In [1]: import numpy as np

In [2]: np.set_printoptions(suppress=True, linewidth=160)

In [3]: def tidy(a):
   ...:     return np.round(a, 3) + 0
   ...: 

In [4]: E = np.array([[0, 1, 0], [1, 0, 0], [0, 0, 0]])

In [5]: print(E)
[[0 1 0]
 [1 0 0]
 [0 0 0]]

In [6]: U, s, Vt = np.linalg.svd(E)

In [7]: V = Vt[:(s > 1e-8).sum()]

In [8]: rng = np.random.default_rng(717438)

In [9]: x = E[2] + -2 * E[1] + rng.integers(2) * np.eye(3)[2]

In [10]: print(x)
[-2.  0.  1.]

In [11]: print(np.linalg.matrix_rank(np.vstack([E, x])))
3

In [12]: print(np.allclose(V.T @ V @ x, x))
False

In [13]: J = np.loadtxt("a.csv", delimiter=",")

In [14]: print(J)
[[ 0.01 -0.09 -0.03  0.11]
 [-0.15  0.27  0.09 -0.01]
 [-0.11  0.18  0.06  0.02]
 [-0.14  0.18  0.06  0.1 ]
 [ 0.59 -0.18 -0.06 -1.3 ]]

In [15]: print(np.allclose(J[:-1].T @ np.linalg.lstsq(J[:-1].T, J[-1])[0], J[-1]))
True

In [16]: print(np.linalg.lstsq(J[:-1].T, J[-1])[2])
2

In [17]: print(tidy(J @ np.linalg.pinv(J) @ J))
[[ 0.01 -0.09 -0.03  0.11]
 [-0.15  0.27  0.09 -0.01]
 [-0.11  0.18  0.06  0.02]
 [-0.14  0.18  0.06  0.1 ]
 [ 0.59 -0.18 -0.06 -1.3 ]]

In [18]: print(tidy(np.trace(np.linalg.pinv(J) @ J)))
2.0

In [19]: print(np.abs(np.diag(np.linalg.qr(J)[1])) > 1e-9)
[ True  True False False]

In [20]: rank = np.linalg.matrix_rank(J)

In [21]: print(rank)
2

In [22]: null = np.linalg.svd(J)[2][rank:].T

In [23]: print(tidy(null @ null.T))
[[ 0.698  0.358  0.119  0.262]
 [ 0.358  0.283 -0.239  0.134]
 [ 0.119 -0.239  0.92   0.045]
 [ 0.262  0.134  0.045  0.098]]

In [24]: print([int(np.linalg.matrix_rank(J[:i])) for i in range(1, len(J) + 1)])
[1, 2, 2, 2, 2]

In [25]: U, s, Vt = np.linalg.svd(J)

In [26]: print(np.argmax(s[:-1] / (s[1:] + 1e-6)) + 1)
2

In [27]: M2 = U[:, :2] @ np.diag(s[:2]) @ Vt[:2]

In [28]: print(tidy(np.linalg.norm(J - M2, 2)), tidy(s[2]))
0.0 0.0

In [29]: print(tidy(np.linalg.norm(J - M2) / np.linalg.norm(J)))
0.0

In [30]: print(tidy(np.abs(J - M2).max()))
0.0

In [31]: W0 = np.load("arr.npy")

In [32]: print(W0)
[[ 2  2 -1 -2  2  1  2]
 [ 1  0  2 -1  1  0  1]
 [-2  0  1 -1  0 -2  1]
 [ 0  2  2  2  1 -1  1]
 [-1 -2  1  0 -1  2  2]
 [-1 -2  1  0 -1  2  2]
 [ 2 -2 -1 -1 -1  2  2]]

In [33]: # looks like rank 6

In [34]: U, s, Vt = np.linalg.svd(W0)

In [35]: V = Vt[:(s > 1e-8).sum()]

In [36]: x = W0[4] + -3 * W0[5] + rng.integers(2) * np.eye(7)[1]

In [37]: print(x)
[ 2.  5. -2.  0.  2. -4. -4.]

In [38]: print(np.allclose(V.T @ V @ x, x))
False

In [39]: print(np.linalg.matrix_rank(np.vstack([W0, x])))
7

In [40]: rank = np.linalg.matrix_rank(W0)

In [41]: print(rank)
6

In [42]: null = np.linalg.svd(W0)[2][rank:].T

In [43]: print([int(np.linalg.matrix_rank(np.delete(W0, i, axis=0))) for i in range(7)])
[5, 5, 5, 5, 6, 6, 5]

In [44]: print(np.allclose(W0 @ null, 0))
True

In [45]: print([int(np.linalg.matrix_rank(W0[:, :j + 1])) for j in range(7)])
[1, 2, 3, 4, 5, 6, 6]

In [46]: mat = np.load("x.npy")

In [47]: print(mat)
[[ 1.3 -2.2  1.3  0.5 -1.7  1.3 -3. ]
 [-0.5 -1.   0.5  0.5  0.9  0.3  1.5]
 [ 1.4 -1.  -0.4  0.2  0.5  0.3  5.7]
 [ 1.  -0.3 -1.3  1.2 -1.1  0.6  3. ]
 [ 0.4 -1.2 -1.5  0.5  0.3 -0.3  0.9]
 [ 1.2 -0.1 -0.7 -1.2  0.8 -0.4  1.8]
 [ 0.8  0.1  0.2 -1.6 -1.3  2.3  5.1]]

In [48]: z = rng.permutation(7)

In [49]: M2 = mat[:, z] * rng.choice([-1, 1], 7)

In [50]: print(M2)
[[-1.3  2.2 -1.3  1.7 -3.   1.3 -0.5]
 [ 0.5  1.  -0.3 -0.9  1.5  0.5 -0.5]
 [-1.4  1.  -0.3 -0.5  5.7 -0.4 -0.2]
 [-1.   0.3 -0.6  1.1  3.  -1.3 -1.2]
 [-0.4  1.2  0.3 -0.3  0.9 -1.5 -0.5]
 [-1.2  0.1  0.4 -0.8  1.8 -0.7  1.2]
 [-0.8 -0.1 -2.3  1.3  5.1  0.2  1.6]]

In [51]: U, _, Vt = np.linalg.svd(mat.T @ M2)

In [52]: print(tidy(U @ Vt))
[[-1.  0.  0.  0.  0.  0.  0.]
 [ 0. -1.  0.  0.  0.  0.  0.]
 [ 0.  0.  0.  0.  0.  1.  0.]
 [ 0.  0.  0.  0.  0.  0. -1.]
 [ 0.  0.  0. -1.  0.  0.  0.]
 [ 0.  0. -1.  0.  0.  0.  0.]
 [ 0.  0.  0.  0.  1.  0.  0.]]

In [53]: print(tidy(np.linalg.lstsq(mat, M2)[0]))
[[-1.  0.  0.  0.  0.  0.  0.]
 [ 0. -1.  0.  0.  0.  0.  0.]
 [ 0.  0.  0.  0.  0.  1.  0.]
 [ 0.  0.  0.  0.  0.  0. -1.]
 [ 0.  0.  0. -1.  0.  0.  0.]
 [ 0.  0. -1.  0.  0.  0.  0.]
 [ 0.  0.  0.  0.  1.  0.  0.]]

In [54]: print(z)
[0 1 5 4 6 2 3]

In [55]: w1 = np.array([[5, 7], [0, 0], [0, 5], [7, 7], [3, 5], [7, 8], [7, 4]])

In [56]: b = np.array([-1, 1])

In [57]: H = np.maximum(mat @ w1 + b, 0)

In [58]: print(tidy((H > 0).mean(axis=0)))
[0.857 1.   ]

In [59]: print(np.linalg.matrix_rank(H))
2

In [60]: print((H > 0).astype(int))
[[0 1]
 [1 1]
 [1 1]
 [1 1]
 [1 1]
 [1 1]
 [1 1]]

In [61]: Z = np.array([[3, 1], [3, 2]])

In [62]: print(tidy(H @ Z))
[[ 30.   20. ]
 [ 95.1  48.1]
 [266.4 126.7]
 [166.5  76.7]
 [ 36.3  14.6]
 [ 42.9  19.8]
 [205.2  97.1]]

In [63]: f = np.array([3, 2])

In [64]: print(np.cross(mat[0, :3], mat[2, :3]))
[2.18 2.34 1.78]

In [65]: M2 = np.linalg.inv(mat)

In [66]: print(tidy(np.linalg.slogdet(mat)[0]))
-1.0

In [67]: print(tidy(np.linalg.cond(mat)))
57.395

In [68]: print(np.allclose(M2, mat.T))
False

In [69]: print(tidy(np.linalg.inv(M2)))
[[ 1.3 -2.2  1.3  0.5 -1.7  1.3 -3. ]
 [-0.5 -1.   0.5  0.5  0.9  0.3  1.5]
 [ 1.4 -1.  -0.4  0.2  0.5  0.3  5.7]
 [ 1.  -0.3 -1.3  1.2 -1.1  0.6  3. ]
 [ 0.4 -1.2 -1.5  0.5  0.3 -0.3  0.9]
 [ 1.2 -0.1 -0.7 -1.2  0.8 -0.4  1.8]
 [ 0.8  0.1  0.2 -1.6 -1.3  2.3  5.1]]

In [70]: gram = mat.T @ mat

In [71]: print((mat @ mat.T).shape)
(7, 7)

In [72]: print(np.trace(gram), tidy((mat ** 2).sum()))
126.48 126.48

In [73]: print(np.diag(gram))
[ 7.14  8.39  6.57  6.23  7.58  7.77 82.8 ]

In [74]: F = np.loadtxt("data.csv", delimiter=",")

In [75]: print(F)
[[3. 0. 0. 3. 0. 0.]
 [6. 0. 3. 6. 0. 3.]
 [3. 3. 0. 3. 3. 0.]
 [1. 0. 0. 2. 0. 0.]
 [2. 0. 1. 4. 0. 2.]
 [1. 1. 0. 2. 2. 0.]]

In [76]: ang = np.radians(60)

In [77]: r_ = np.eye(6)

In [78]: r_[3, 3] = r_[1, 1] = np.cos(ang)

In [79]: r_[3, 1], r_[1, 3] = -np.sin(ang), np.sin(ang)

In [80]: print(tidy(r_))
[[ 1.     0.     0.     0.     0.     0.   ]
 [ 0.     0.5    0.     0.866  0.     0.   ]
 [ 0.     0.     1.     0.     0.     0.   ]
 [ 0.    -0.866  0.     0.5    0.     0.   ]
 [ 0.     0.     0.     0.     1.     0.   ]
 [ 0.     0.     0.     0.     0.     1.   ]]

In [81]: M2 = F @ r_.T

In [82]: print(tidy(M2))
[[ 3.     2.598  0.     1.5    0.     0.   ]
 [ 6.     5.196  3.     3.     0.     3.   ]
 [ 3.     4.098  0.    -1.098  3.     0.   ]
 [ 1.     1.732  0.     1.     0.     0.   ]
 [ 2.     3.464  1.     2.     0.     2.   ]
 [ 1.     2.232  0.     0.134  2.     0.   ]]

In [83]: print(tidy(np.linalg.svd(F, compute_uv=False)), tidy(np.linalg.svd(M2, compute_uv=False)))
[12.446  4.754  1.816  1.652  0.631  0.241] [12.446  4.754  1.816  1.652  0.631  0.241]

In [84]: print(np.allclose(F @ F.T, M2 @ M2.T))
True

In [85]: print(tidy(np.linalg.det(r_)), np.trace(r_))
1.0 5.0

In [86]: print(tidy(np.abs(M2 - F).max(axis=0)))
[0.    5.196 0.    4.098 0.    0.   ]
